% python3 -q
>>> import numpy as np
>>> from numpy import linalg as LA
>>> np.set_printoptions(suppress=True, linewidth=100)
>>> B = np.array([[0, 3, 1, -2, 2, 2, 0, 0, 0, 2, -1],
...     [2, 1, 3, -2, 3, -1, 3, 0, 3, -3, 1],
...     [0, -1, -1, 2, 0, 2, 0, 1, -1, 1, -3],
...     [-2, -1, 3, 2, 2, -2, 0, -1, 2, 0, -3],
...     [0, -1, -3, 3, 2, 2, 1, 0, 1, 0, 3],
...     [1, 2, -1, 0, 1, -2, -1, -2, -1, -1, -1],
...     [3, 3, -1, 2, -3, 2, 2, 0, 2, -1, -2],
...     [0, -3, 0, -3, 2, -3, -2, -1, -2, -2, -2]])
>>> m1 = B.T @ B
>>> print(m1)
[[ 18  15  -4  -2  -6   6  11   0   7 -10   1]
 [ 15  35   2   0  -8  14  12  -1  11   3  -1]
 [ -4   2  31 -15  13 -15   5  -2  12  -6 -10]
 [ -2   0 -15  38 -12  17   7   3   9   8  -1]
 [ -6  -8  13 -12  35 -13   0  -6   4  -7   2]
 [  6  14 -15  17 -13  34  11  11   5  15   7]
 [ 11  12   5   7   0  11  19   4  19  -6   7]
 [  0  -1  -2   3  -6  11   4   7   1   5   4]
 [  7  11  12   9   4   5  19   1  24  -7   4]
 [-10   3  -6   8  -7  15  -6   5  -7  20  -1]
 [  1  -1 -10  -1   2   7   7   4   4  -1  38]]
>>> w, evecs = LA.eigh(m1)
>>> print(np.round(np.abs(evecs[:, -1]), 2))
[0.16 0.3  0.33 0.43 0.38 0.54 0.22 0.15 0.14 0.19 0.15]
>>> print(np.round(LA.eigvalsh(m1 + 3 * np.eye(11)), 2))
[ 3.    3.    3.    3.93 16.25 21.57 31.19 39.68 46.48 69.63 94.27]
>>> print((w > 1e-8).sum(), (w < -1e-8).sum())
8 0
>>> print(np.unique(w.round(6) + 0, return_counts=True)[1])
[3 1 1 1 1 1 1 1 1]
>>> print(np.round(evecs.T @ m1 @ evecs, 2) + 0)
[[ 0.    0.    0.    0.    0.    0.    0.    0.    0.    0.    0.  ]
 [ 0.    0.    0.    0.    0.    0.    0.    0.    0.    0.    0.  ]
 [ 0.    0.    0.    0.    0.    0.    0.    0.    0.    0.    0.  ]
 [ 0.    0.    0.    0.93  0.    0.    0.    0.    0.    0.    0.  ]
 [ 0.    0.    0.    0.   13.25  0.    0.    0.    0.    0.    0.  ]
 [ 0.    0.    0.    0.    0.   18.57  0.    0.    0.    0.    0.  ]
 [ 0.    0.    0.    0.    0.    0.   28.19  0.    0.    0.    0.  ]
 [ 0.    0.    0.    0.    0.    0.    0.   36.68  0.    0.    0.  ]
 [ 0.    0.    0.    0.    0.    0.    0.    0.   43.48  0.    0.  ]
 [ 0.    0.    0.    0.    0.    0.    0.    0.    0.   66.63  0.  ]
 [ 0.    0.    0.    0.    0.    0.    0.    0.    0.    0.   91.27]]
>>> print(np.round(LA.svd(m1, compute_uv=False), 2) + 0)
[91.27 66.63 43.48 36.68 28.19 18.57 13.25  0.93  0.    0.    0.  ]
>>> print(np.round(evecs @ np.diag(w) @ evecs.T, 2) + 0)
[[ 18.  15.  -4.  -2.  -6.   6.  11.   0.   7. -10.   1.]
 [ 15.  35.   2.   0.  -8.  14.  12.  -1.  11.   3.  -1.]
 [ -4.   2.  31. -15.  13. -15.   5.  -2.  12.  -6. -10.]
 [ -2.   0. -15.  38. -12.  17.   7.   3.   9.   8.  -1.]
 [ -6.  -8.  13. -12.  35. -13.   0.  -6.   4.  -7.   2.]
 [  6.  14. -15.  17. -13.  34.  11.  11.   5.  15.   7.]
 [ 11.  12.   5.   7.   0.  11.  19.   4.  19.  -6.   7.]
 [  0.  -1.  -2.   3.  -6.  11.   4.   7.   1.   5.   4.]
 [  7.  11.  12.   9.   4.   5.  19.   1.  24.  -7.   4.]
 [-10.   3.  -6.   8.  -7.  15.  -6.   5.  -7.  20.  -1.]
 [  1.  -1. -10.  -1.   2.   7.   7.   4.   4.  -1.  38.]]
